% ipython --no-banner

In [1]: import numpy as np

In [2]: import numpy.linalg as la

In [3]: np.set_printoptions(suppress=True, linewidth=140)

In [4]: O, _ = la.qr(np.array([[-0.6, 2.4, -0.3, -0.3, 0.5],
   ...:     [1.5, 0.5, -0.7, -1.1, -0.3],
   ...:     [1.8, 0.6, -1.1, -0.5, -1.0],
   ...:     [-0.2, -0.3, 2.1, -0.5, 0.6],
   ...:     [-0.8, -1.2, 2.1, 0.6, 0.2]]))

In [5]: M = O[:, :5]

In [6]: M.round(2)
Out[6]: 
array([[-0.23, -0.92, -0.23,  0.15,  0.16],
       [ 0.59, -0.06, -0.24, -0.49,  0.6 ],
       [ 0.7 , -0.08, -0.17,  0.64, -0.24],
       [-0.08,  0.09, -0.82, -0.29, -0.48],
       [-0.31,  0.37, -0.44,  0.49,  0.58]])

In [7]: # keeps lengths

In [8]: np.round(M.T @ M, 2) + 0
Out[8]: 
array([[1., 0., 0., 0., 0.],
       [0., 1., 0., 0., 0.],
       [0., 0., 1., 0., 0.],
       [0., 0., 0., 1., 0.],
       [0., 0., 0., 0., 1.]])

In [9]: np.round(la.pinv(M), 2)
Out[9]: 
array([[-0.23,  0.59,  0.7 , -0.08, -0.31],
       [-0.92, -0.06, -0.08,  0.09,  0.37],
       [-0.23, -0.24, -0.17, -0.82, -0.44],
       [ 0.15, -0.49,  0.64, -0.29,  0.49],
       [ 0.16,  0.6 , -0.24, -0.48,  0.58]])

In [10]: other = M / np.sqrt((M ** 2).mean(axis=1, keepdims=True))

In [11]: other[4].round(2)
Out[11]: array([-0.7 ,  0.83, -0.98,  1.09,  1.29])

In [12]: la.matrix_rank(other) == la.matrix_rank(M)
Out[12]: np.True_

In [13]: np.round(la.norm(other, axis=1), 2)
Out[13]: array([2.24, 2.24, 2.24, 2.24, 2.24])

In [14]: O, V = la.qr(M[:, :4])[0], la.qr(M[:, 4:])[0]

In [15]: s = la.svd(O.T @ V, compute_uv=False)

In [16]: (s > 0.9).sum()
Out[16]: np.int64(0)

In [17]: m1 = np.load("run3.npy")

In [18]: m1
Out[18]: 
array([[-11.22,   1.77,  -2.13,   2.57, -46.22,   5.58,  30.67],
       [ -3.83, -32.33, -22.26,  -8.13,  23.09, -21.39,   8.24],
       [ 11.9 ,  12.56,  -0.62,  30.19,   4.64,  31.28, -12.61],
       [ -2.34, -33.16, -22.08, -10.82,  24.31, -19.21,   7.64],
       [ 11.65,  16.79,  -4.49,  30.  ,   3.91,  31.94, -11.85],
       [ 13.41,  14.25,   0.04,  31.25,   4.09,  32.95, -11.62],
       [ -1.71, -33.56, -21.85,  -9.27,  23.02, -18.94,   8.13],
       [ -2.7 , -33.28, -21.35,  -9.88,  24.32, -20.73,   7.48],
       [ -2.45, -31.15, -24.27, -12.43,  25.94, -19.99,   8.9 ],
       [-10.29,   0.5 ,  -0.93,   2.07, -46.33,   5.  ,  29.33],
       [ 12.38,  13.97,  -1.98,  29.67,   3.53,  32.79, -13.36],
       [ -0.56, -32.08, -22.03, -10.23,  23.27, -19.78,   9.81],
       [ -1.69, -30.51, -21.29,  -9.67,  23.21, -20.37,   6.92],
       [ -1.4 , -29.91, -22.39, -10.77,  25.65, -19.91,   8.3 ],
       [ -0.74, -33.11, -23.27, -10.47,  22.92, -21.73,   7.72]])

In [19]: O, V = la.qr(m1[:, :3])[0], la.qr(m1[:, 3:])[0]

In [20]: s = la.svd(O.T @ V, compute_uv=False)

In [21]: s.round(2)
Out[21]: array([1.  , 0.99, 0.9 ])

In [22]: rng = np.random.default_rng(250)

In [23]: idx = rng.permutation(7)

In [24]: other = m1[:, idx] * rng.choice([-1, 1], 7)

In [25]: other
Out[25]: 
array([[ -5.58,  11.22,  -2.13,   1.77,  46.22, -30.67,   2.57],
       [ 21.39,   3.83, -22.26, -32.33, -23.09,  -8.24,  -8.13],
       [-31.28, -11.9 ,  -0.62,  12.56,  -4.64,  12.61,  30.19],
       [ 19.21,   2.34, -22.08, -33.16, -24.31,  -7.64, -10.82],
       [-31.94, -11.65,  -4.49,  16.79,  -3.91,  11.85,  30.  ],
       [-32.95, -13.41,   0.04,  14.25,  -4.09,  11.62,  31.25],
       [ 18.94,   1.71, -21.85, -33.56, -23.02,  -8.13,  -9.27],
       [ 20.73,   2.7 , -21.35, -33.28, -24.32,  -7.48,  -9.88],
       [ 19.99,   2.45, -24.27, -31.15, -25.94,  -8.9 , -12.43],
       [ -5.  ,  10.29,  -0.93,   0.5 ,  46.33, -29.33,   2.07],
       [-32.79, -12.38,  -1.98,  13.97,  -3.53,  13.36,  29.67],
       [ 19.78,   0.56, -22.03, -32.08, -23.27,  -9.81, -10.23],
       [ 20.37,   1.69, -21.29, -30.51, -23.21,  -6.92,  -9.67],
       [ 19.91,   1.4 , -22.39, -29.91, -25.65,  -8.3 , -10.77],
       [ 21.73,   0.74, -23.27, -33.11, -22.92,  -7.72, -10.47]])

In [26]: U, _, VT = la.svd(m1.T @ other)

In [27]: np.round(la.lstsq(m1, other)[0], 2) + 0
Out[27]: 
array([[ 0., -1.,  0.,  0.,  0.,  0.,  0.],
       [ 0.,  0.,  0.,  1.,  0.,  0.,  0.],
       [ 0.,  0.,  1.,  0.,  0.,  0.,  0.],
       [ 0.,  0.,  0.,  0.,  0.,  0.,  1.],
       [ 0.,  0.,  0.,  0., -1.,  0.,  0.],
       [-1.,  0.,  0.,  0.,  0.,  0.,  0.],
       [ 0.,  0.,  0.,  0.,  0., -1.,  0.]])

In [28]: idx
Out[28]: array([5, 0, 2, 1, 4, 6, 3])

In [29]: O, r_ = la.qr(other)

In [30]: np.round(np.abs(np.diag(r_)), 2)
Out[30]: array([88.91, 21.44, 44.94,  8.21, 12.35,  4.44,  4.84])

In [31]: np.round(abs(r_[0, 0]), 2), np.round(la.norm(other[:, 0]), 2)
Out[31]: (np.float64(88.91), np.float64(88.91))

In [32]: round(float(np.trace(O @ O.T)), 2)
Out[32]: 7.0

In [33]: O.shape, r_.shape
Out[33]: ((15, 7), (7, 7))

In [34]: np.allclose(r_.T @ r_, other.T @ other)
Out[34]: True

In [35]: np.round(O.T @ O, 2) + 0
Out[35]: 
array([[1., 0., 0., 0., 0., 0., 0.],
       [0., 1., 0., 0., 0., 0., 0.],
       [0., 0., 1., 0., 0., 0., 0.],
       [0., 0., 0., 1., 0., 0., 0.],
       [0., 0., 0., 0., 1., 0., 0.],
       [0., 0., 0., 0., 0., 1., 0.],
       [0., 0., 0., 0., 0., 0., 1.]])

In [36]: data = np.loadtxt("mat.csv", delimiter=",")

In [37]: data
Out[37]: 
array([[0., 1., 0.],
       [0., 0., 1.],
       [1., 0., 0.]])

In [38]: np.round(la.eigvals(data), 2)
Out[38]: array([-0.5+0.87j, -0.5-0.87j,  1. +0.j  ])

In [39]: round(float(la.det(data.T)), 2)
Out[39]: 1.0

In [40]: np.round(np.poly(data), 2) + 0
Out[40]: array([ 1.,  0.,  0., -1.])

In [41]: W0 = np.loadtxt("arr.csv", delimiter=",")

In [42]: W0
Out[42]: 
array([[-0.1 , -0.5 , -1.5 ,  0.3 ,  0.6 , -0.4 ,  2.  ,  2.5 ],
       [-2.1 , -2.3 , -0.8 , -0.4 , -1.1 , -0.7 , -0.8 ,  3.2 ],
       [-0.1 ,  1.7 , -1.4 ,  0.5 , -0.1 , -1.1 ,  0.2 ,  0.6 ],
       [-0.1 ,  0.2 , -1.4 ,  1.1 , -0.7 , -0.8 ,  0.2 ,  0.8 ],
       [-0.8 , -0.5 , -0.4 ,  0.2 ,  0.2 ,  0.  ,  1.  ,  0.  ],
       [-0.09,  0.2 , -1.37,  1.05, -0.68, -0.8 ,  0.23,  0.8 ],
       [-1.3 ,  0.  ,  0.  ,  1.3 , -1.  , -1.3 ,  0.9 , -1.9 ]])

In [43]: round(la.norm(W0, 2) / la.norm(W0), 2)
Out[43]: np.float64(0.7)

In [44]: la.matrix_rank(W0, rtol=0.1)
Out[44]: np.int64(5)

In [45]: [round(float(x), 2) for x in la.svd(W0, compute_uv=False)[:3]]
Out[45]: [5.7, 3.99, 3.22]

In [46]: U, s, VT = la.svd(W0)

In [47]: np.argmax(s[:-1] / (s[1:] + 1e-6)) + 1
Out[47]: np.int64(6)

In [48]: other = U[:, :6] @ np.diag(s[:6]) @ VT[:6]

In [49]: la.matrix_rank(W0, rtol=0.05)
Out[49]: np.int64(6)

In [50]: other.round(2) + 0
Out[50]: 
array([[-0.1 , -0.5 , -1.5 ,  0.3 ,  0.6 , -0.4 ,  2.  ,  2.5 ],
       [-2.1 , -2.3 , -0.8 , -0.4 , -1.1 , -0.7 , -0.8 ,  3.2 ],
       [-0.1 ,  1.7 , -1.4 ,  0.5 , -0.1 , -1.1 ,  0.2 ,  0.6 ],
       [-0.1 ,  0.2 , -1.4 ,  1.09, -0.71, -0.8 ,  0.2 ,  0.8 ],
       [-0.8 , -0.5 , -0.4 ,  0.2 ,  0.2 ,  0.  ,  1.  ,  0.  ],
       [-0.09,  0.2 , -1.37,  1.06, -0.67, -0.8 ,  0.23,  0.8 ],
       [-1.3 ,  0.  ,  0.  ,  1.3 , -1.  , -1.3 ,  0.9 , -1.9 ]])
